>>> import numpy as np
>>> np.set_printoptions(precision=2, suppress=True, linewidth=140)
>>> A = np.array([[5, 5, 5, 5, 5, 5, 5],
...     [5, 10, 10, 10, 10, 10, 10],
...     [5, 10, 15, 15, 15, 15, 15],
...     [5, 10, 15, 20, 20, 20, 20],
...     [5, 10, 15, 20, 25, 25, 25],
...     [5, 10, 15, 20, 25, 30, 30],
...     [5, 10, 15, 20, 25, 30, 35]])
>>> print(A)
[[ 5  5  5  5  5  5  5]
 [ 5 10 10 10 10 10 10]
 [ 5 10 15 15 15 15 15]
 [ 5 10 15 20 20 20 20]
 [ 5 10 15 20 25 25 25]
 [ 5 10 15 20 25 30 30]
 [ 5 10 15 20 25 30 35]]
>>> # symmetric, so the eigenvalues are real
>>> def softmax(z):
...     e = np.exp(z - z.max(axis=-1, keepdims=True))
...     return e / e.sum(axis=-1, keepdims=True)
... 
>>> np.round(softmax(A[2] + -3), 2) + 0
array([0. , 0. , 0.2, 0.2, 0.2, 0.2, 0.2])
>>> S = A @ A.T / np.sqrt(7)
>>> softmax(S).round(6).argmax(axis=1)
array([6, 6, 6, 6, 6, 6, 6])
>>> softmax(S)[2] @ A
array([ 5., 10., 15., 20., 25., 30., 35.])
>>> np.round(softmax(S + np.triu(np.full(S.shape, -np.inf), 1)), 2) + 0
array([[1., 0., 0., 0., 0., 0., 0.],
       [0., 1., 0., 0., 0., 0., 0.],
       [0., 0., 1., 0., 0., 0., 0.],
       [0., 0., 0., 1., 0., 0., 0.],
       [0., 0., 0., 0., 1., 0., 0.],
       [0., 0., 0., 0., 0., 1., 0.],
       [0., 0., 0., 0., 0., 0., 1.]])
>>> F = np.loadtxt("test0.csv", delimiter=",")
>>> F
array([[9., 0., 0., 0., 0., 0., 0., 0., 0., 0., 0., 0., 0., 0.],
       [0., 1., 1., 2., 0., 3., 1., 2., 0., 2., 3., 0., 2., 3.],
       [0., 3., 0., 3., 2., 2., 3., 2., 0., 0., 1., 0., 2., 1.],
       [0., 0., 0., 0., 3., 0., 0., 2., 1., 1., 2., 1., 1., 1.],
       [0., 2., 1., 3., 1., 0., 1., 2., 3., 0., 2., 0., 1., 2.],
       [0., 2., 1., 2., 2., 0., 0., 0., 1., 1., 2., 2., 2., 1.],
       [0., 0., 0., 0., 2., 2., 2., 0., 0., 1., 3., 0., 1., 3.],
       [0., 3., 2., 0., 3., 1., 0., 0., 0., 1., 3., 0., 3., 2.],
       [0., 1., 3., 2., 1., 2., 3., 1., 3., 3., 3., 0., 3., 0.],
       [0., 3., 1., 2., 3., 1., 2., 0., 0., 1., 1., 0., 0., 1.],
       [0., 1., 2., 0., 1., 0., 0., 0., 3., 2., 1., 2., 3., 2.],
       [0., 0., 1., 1., 2., 0., 2., 1., 3., 0., 3., 3., 3., 3.],
       [0., 1., 3., 3., 0., 2., 0., 1., 1., 3., 2., 2., 0., 3.],
       [0., 2., 1., 0., 0., 1., 3., 2., 1., 2., 0., 2., 0., 2.]])
>>> # 2 blocks once reordered
>>> np.flatnonzero(np.linalg.matrix_power((F != 0) + (F.T != 0) + np.eye(14), 14)[12])
array([ 1,  2,  3,  4,  5,  6,  7,  8,  9, 10, 11, 12, 13])
>>> rng = np.random.default_rng(743)
>>> labels = rng.permutation(14)
>>> A2 = F[:, labels] * rng.choice([-1, 1], 14)
>>> A2
array([[-0., -0., -0.,  0., -9.,  0., -0., -0.,  0.,  0., -0.,  0.,  0.,  0.],
       [-2., -1., -2.,  1., -0.,  3., -3., -1.,  2.,  3., -0.,  0.,  2.,  0.],
       [-2., -0., -3.,  3., -0.,  1., -1., -3.,  2.,  2., -0.,  2.,  0.,  0.],
       [-1., -0., -0.,  0., -0.,  2., -1., -0.,  2.,  0., -1.,  3.,  1.,  1.],
       [-1., -1., -3.,  2., -0.,  2., -2., -1.,  2.,  0., -3.,  1.,  0.,  0.],
       [-2., -1., -2.,  2., -0.,  2., -1., -0.,  0.,  0., -1.,  2.,  1.,  2.],
       [-1., -0., -0.,  0., -0.,  3., -3., -2.,  0.,  2., -0.,  2.,  1.,  0.],
       [-3., -2., -0.,  3., -0.,  3., -2., -0.,  0.,  1., -0.,  3.,  1.,  0.],
       [-3., -3., -2.,  1., -0.,  3., -0., -3.,  1.,  2., -3.,  1.,  3.,  0.],
       [-0., -1., -2.,  3., -0.,  1., -1., -2.,  0.,  1., -0.,  3.,  1.,  0.],
       [-3., -2., -0.,  1., -0.,  1., -2., -0.,  0.,  0., -3.,  1.,  2.,  2.],
       [-3., -1., -1.,  0., -0.,  3., -3., -2.,  1.,  0., -3.,  2.,  0.,  3.],
       [-0., -3., -3.,  1., -0.,  2., -3., -0.,  1.,  2., -1.,  0.,  3.,  2.],
       [-0., -1., -0.,  2., -0.,  0., -2., -3.,  2.,  1., -1.,  0.,  2.,  2.]])
>>> Uu, _, VT = np.linalg.svd(F.T @ A2)
>>> labels
array([12,  2,  3,  1,  0, 10, 13,  6,  7,  5,  8,  4,  9, 11])
>>> q, vecs = np.linalg.qr(A2[:, :1])[0], np.linalg.qr(A2[:, 1:])[0]
>>> s = np.linalg.svd(q.T @ vecs, compute_uv=False)
>>> np.round(np.linalg.norm(q @ q.T - vecs @ vecs.T, 2), 2)
np.float64(1.0)
>>> (s > 0.9).sum()
np.int64(1)
>>> data = np.load("data.npy")
>>> data
array([[ 0., -3.,  0.,  0.,  0.,  0.,  0.,  0.,  0.,  0.,  0.],
       [-3.,  1., -3.,  0.,  0.,  0.,  0.,  0.,  0.,  0.,  0.],
       [ 0., -3.,  2., -3.,  0.,  0.,  0.,  0.,  0.,  0.,  0.],
       [ 0.,  0., -3.,  0., -3.,  0.,  0.,  0.,  0.,  0.,  0.],
       [ 0.,  0.,  0., -3.,  2., -3.,  0.,  0.,  0.,  0.,  0.],
       [ 0.,  0.,  0.,  0., -3., -1., -3.,  0.,  0.,  0.,  0.],
       [ 0.,  0.,  0.,  0.,  0., -3.,  0., -3.,  0.,  0.,  0.],
       [ 0.,  0.,  0.,  0.,  0.,  0., -3.,  2., -3.,  0.,  0.],
       [ 0.,  0.,  0.,  0.,  0.,  0.,  0., -3.,  0., -3.,  0.],
       [ 0.,  0.,  0.,  0.,  0.,  0.,  0.,  0., -3., -2., -3.],
       [ 0.,  0.,  0.,  0.,  0.,  0.,  0.,  0.,  0., -3., -2.]])
>>> # equal to its transpose
>>> r0, v = F[6], F[10]
>>> print(r0 @ r0)
32.0
>>> pr = (r0 @ v) / (r0 @ r0) * r0
>>> round(float(np.linalg.norm(r0 + v) ** 2 + np.linalg.norm(r0 - v) ** 2), 2)
138.0
>>> evals, vecs = np.linalg.eigh(data)
>>> x = np.array([3, 0, -1, 3, 2, -3, -3, -1, -2, 3, 2])
>>> (np.sign(vecs[:, -1].round(6)) == np.sign(vecs[0, -1].round(6))).astype(int)
array([1, 0, 1, 0, 1, 0, 1, 0, 1, 0, 1])
>>> np.abs(data).sum(axis=1).max(), round(np.abs(evals).max(), 2)
(np.float64(8.0), np.float64(6.64))
>>> Uu, s, VT = np.linalg.svd(F)
>>> np.argmax(s[:-1] / (s[1:] + 1e-6)) + 1
np.int64(13)
>>> A2 = Uu[:, :13] @ np.diag(s[:13]) @ VT[:13]
>>> round(float(np.abs(F - A2).max()), 2)
0.03
>>> np.round(np.linalg.norm(F - A2, 2), 2), np.round(s[13], 2)
(np.float64(0.08), np.float64(0.08))
>>> A2 = np.array([[1, 1], [1, -1]])
>>> mat = np.kron(A2, np.kron(A2, A2))[rng.permutation(8)][:8]
>>> mat
array([[ 1,  1,  1,  1,  1,  1,  1,  1],
       [ 1, -1,  1, -1, -1,  1, -1,  1],
       [ 1,  1, -1, -1, -1, -1,  1,  1],
       [ 1, -1, -1,  1,  1, -1, -1,  1],
       [ 1, -1,  1, -1,  1, -1,  1, -1],
       [ 1,  1,  1,  1, -1, -1, -1, -1],
       [ 1,  1, -1, -1,  1,  1, -1, -1],
       [ 1, -1, -1,  1, -1,  1,  1, -1]])
>>> x = np.array([-2, 3, 0, 0, 2, 3, 0, 3])
>>> target = mat @ x
>>> target
array([ 9, -1, -1, -3, -9, -7,  3, -7])
>>> np.linalg.solve(mat, 2 * target)
array([-4.,  6., -0.,  0.,  4.,  6., -0.,  6.])
>>> q, vecs = np.linalg.qr(mat[:, :7])[0], np.linalg.qr(mat[:, 7:])[0]
>>> s = np.linalg.svd(q.T @ vecs, compute_uv=False)
>>> s.round(2) + 0
array([0.])
>>> r0 = np.array([3, 3, 2, 2, 3, 0, 3, 3])
>>> A2 = mat + np.outer(r0, np.eye(8)[4])
>>> print(np.linalg.matrix_rank(np.linalg.inv(A2) - np.linalg.inv(mat), tol=1e-8))
1
>>> np.linalg.matrix_rank(A2 - mat)
np.int64(1)
>>> m1 = np.loadtxt("m.csv", delimiter=",")
>>> m1
array([[ 0.76,  1.29, -1.8 ,  0.38,  0.48, -0.49, -0.57, -0.49,  3.78,  3.54, -0.85,  1.63,  0.63],
       [ 0.72,  0.15,  0.55, -0.54,  0.05,  0.2 , -0.42,  1.18, -1.32, -1.36,  0.41,  0.47, -0.89],
       [-0.34, -0.34,  1.6 ,  0.  ,  0.12,  0.09,  0.45, -0.45,  0.82,  0.59,  0.72, -1.14, -0.2 ],
       [-1.62, -0.25, -1.49,  0.59,  0.18, -0.07,  1.94, -1.77,  1.01,  1.88, -1.42, -0.48,  0.83],
       [ 1.52,  0.49,  0.5 , -0.43,  0.99,  0.04, -2.83,  0.13,  1.92, -0.35,  1.95, -0.11,  1.13],
       [ 0.4 , -0.32,  1.9 ,  0.06,  1.36, -1.49, -2.05, -0.51,  0.2 ,  1.85, -0.74,  3.27,  0.04],
       [ 1.46,  0.68,  1.81, -1.13,  0.65,  0.64, -0.93,  1.04,  0.94, -1.05,  2.23, -0.82, -0.94],
       [ 0.47, -0.39,  1.12, -0.6 ,  0.2 , -0.41, -1.18,  0.21, -1.7 , -1.76,  0.48,  0.14,  0.19],
       [ 1.91,  0.14,  2.95, -0.85,  1.17, -0.51, -3.05,  1.07, -0.01, -0.95,  1.73,  1.23, -0.71],
       [-0.73,  0.12, -1.4 ,  0.46, -0.86,  0.72,  1.98,  0.8 , -0.39, -0.43, -0.16, -1.99, -0.4 ],
       [-0.37,  0.51, -1.28,  0.03, -0.04,  0.52,  0.63, -0.79,  1.04,  0.52, -0.32, -0.06,  0.43],
       [-0.74,  0.12,  0.23, -0.03,  1.4 , -0.22, -0.84, -2.2 ,  2.72,  3.51, -0.95,  2.46,  0.73],
       [ 1.78, -0.65,  5.06, -0.87,  1.14, -0.28, -1.48,  1.7 , -1.88, -3.15,  2.95, -1.81, -1.86],
       [ 0.57, -0.28,  1.77, -0.33,  1.16,  0.08, -2.1 ,  0.04,  0.5 , -1.08,  1.78, -1.31,  1.32],
       [ 0.69,  0.5 ,  0.86, -0.27,  0.68, -0.38, -0.62, -0.31,  0.88,  0.79,  0.11,  1.51, -0.99],
       [-0.43,  0.15,  0.22,  0.07,  0.89, -0.16,  0.41, -1.05,  1.72,  2.16, -0.57,  0.57,  0.06],
       [-0.21, -0.35,  0.15,  0.68, -0.22, -1.01,  1.4 ,  0.14, -1.12,  0.52, -1.15, -0.01, -0.97],
       [-0.57,  0.66, -2.85, -0.02, -0.82,  1.84,  1.84,  0.22,  1.49, -0.48,  0.54, -3.51,  0.52],
       [ 1.46, -0.26,  3.1 , -0.64,  0.66, -0.71, -2.05,  0.67, -0.66, -0.82,  1.26,  1.28, -0.86],
       [ 0.18,  0.92, -1.16, -0.22,  0.94,  0.37, -1.92, -1.15,  3.32,  2.34,  0.04,  1.91,  1.52],
       [ 1.05, -0.16,  1.43,  0.21, -0.73, -0.66,  0.37,  0.83,  0.11,  0.95, -0.2 ,  1.98, -1.84],
       [ 0.15,  1.11, -2.79, -0.05, -0.1 ,  0.14,  1.18,  0.35,  0.14,  0.32, -1.08,  0.09, -0.38],
       [-0.28, -0.36, -0.28,  0.52,  0.41, -0.02,  0.34, -0.86,  1.25,  0.73,  0.26, -1.28,  0.65],
       [ 0.09,  0.57, -1.75,  0.34,  1.12, -0.34, -1.09, -1.38,  2.64,  2.01, -0.48,  1.01,  1.95],
       [ 0.98, -0.16,  1.11, -0.12,  1.24, -0.95, -2.1 , -0.86,  0.73,  0.28,  0.66,  0.78,  0.56],
       [ 0.91,  0.34,  0.98, -0.62,  0.73, -0.6 , -2.68, -0.67,  1.26,  1.46, -0.15,  3.41,  0.93],
       [ 0.17,  0.11, -0.97, -0.51, -0.31,  0.62,  0.22,  1.12, -1.91, -2.88,  0.68, -2.59,  0.67],
       [-0.11,  0.63, -1.76,  0.59,  1.09, -1.14, -0.7 , -2.3 ,  2.52,  3.35, -1.85,  2.6 ,  1.05],
       [-0.97, -0.57,  0.09,  0.23,  0.66,  0.08,  0.92, -1.01, -0.19, -0.21, -0.08, -1.8 ,  0.13],
       [ 0.17, -0.56,  1.71,  0.73,  2.62, -2.18, -3.33, -3.38,  4.03,  4.88, -0.69,  3.73,  2.12],
       [-0.7 ,  0.47, -0.86,  0.22,  1.15, -0.1 , -0.98, -2.22,  3.81,  3.67, -0.75,  1.86,  1.59],
       [ 0.9 ,  0.17,  1.63, -0.14,  0.93, -0.2 , -0.55, -0.31,  2.  ,  0.99,  1.21, -0.42, -0.14],
       [-0.3 ,  0.09, -0.98, -0.13,  0.21,  0.08,  0.62, -0.17, -0.84, -0.48, -0.57, -0.61, -0.25],
       [-0.38, -0.46,  0.1 ,  0.25, -0.04, -0.44, -0.22, -0.41, -0.64,  0.14, -0.38,  0.95,  0.19],
       [ 0.87,  0.39,  0.35, -0.95,  0.81,  0.26, -2.14,  0.28, -0.5 , -2.07,  1.14, -0.79,  1.11],
       [-1.4 ,  0.68, -3.72,  0.21,  0.07,  0.39,  0.68, -1.75,  1.6 ,  1.94, -1.95,  0.4 ,  1.91],
       [-0.89,  0.2 , -2.39,  0.32, -1.96,  1.1 ,  2.93,  1.72, -2.02, -2.33, -0.01, -3.91, -0.36]])
>>> x = np.array([2, 1, 2, -1, 1, 3, 3, 2, 2, -2, -2, 3, 3])
>>> target = m1 @ x
>>> np.linalg.solve(m1.T @ m1, m1.T @ target)
array([ 2.,  1.,  2., -1.,  1.,  3.,  3.,  2.,  2., -2., -2.,  3.,  3.])
>>> target = target + 0.05 * rng.normal(size=37)
>>> print(target)
[ 4.16  2.91 -1.93 -2.69  1.53  2.06  4.4  -0.67  3.3  -2.55  1.92  2.81 -1.21 -0.49  2.51  1.35 -3.77 -1.65  2.36  5.34  3.76  1.41 -3.72
  2.12 -1.94  7.26 -1.58  0.24 -5.73 -0.94  2.73  1.34 -2.49 -1.5   1.32  0.2  -5.22]
>>> c, *_ = np.linalg.lstsq(m1, target)
>>> round(np.linalg.norm(target - m1 @ c), 2)
np.float64(0.24)
>>> [round(float(np.linalg.norm(np.linalg.solve(m1.T @ m1 + lam * np.eye(13), m1.T @ target))), 2) for lam in (0, 1, 10, 100)]
[7.96, 3.67, 2.0, 0.71]
>>> D = np.linalg.norm(m1[:, None] - m1[None], axis=-1)
>>> D.mean(axis=1).argmax()
np.int64(29)
>>> D[:5, :5]
array([[0.  , 8.15, 6.74, 5.62, 6.55],
       [8.15, 0.  , 4.21, 6.97, 5.19],
       [6.74, 4.21, 0.  , 4.83, 4.88],
       [5.62, 6.97, 4.83, 0.  , 7.73],
       [6.55, 5.19, 4.88, 7.73, 0.  ]])
>>> np.flatnonzero(D[0] < D.mean() / 2)
array([ 0, 19, 23, 30])
>>> np.unravel_index(D.round(6).argmax(), D.shape)
(np.int64(29), np.int64(36))
>>> D.shape
(37, 37)
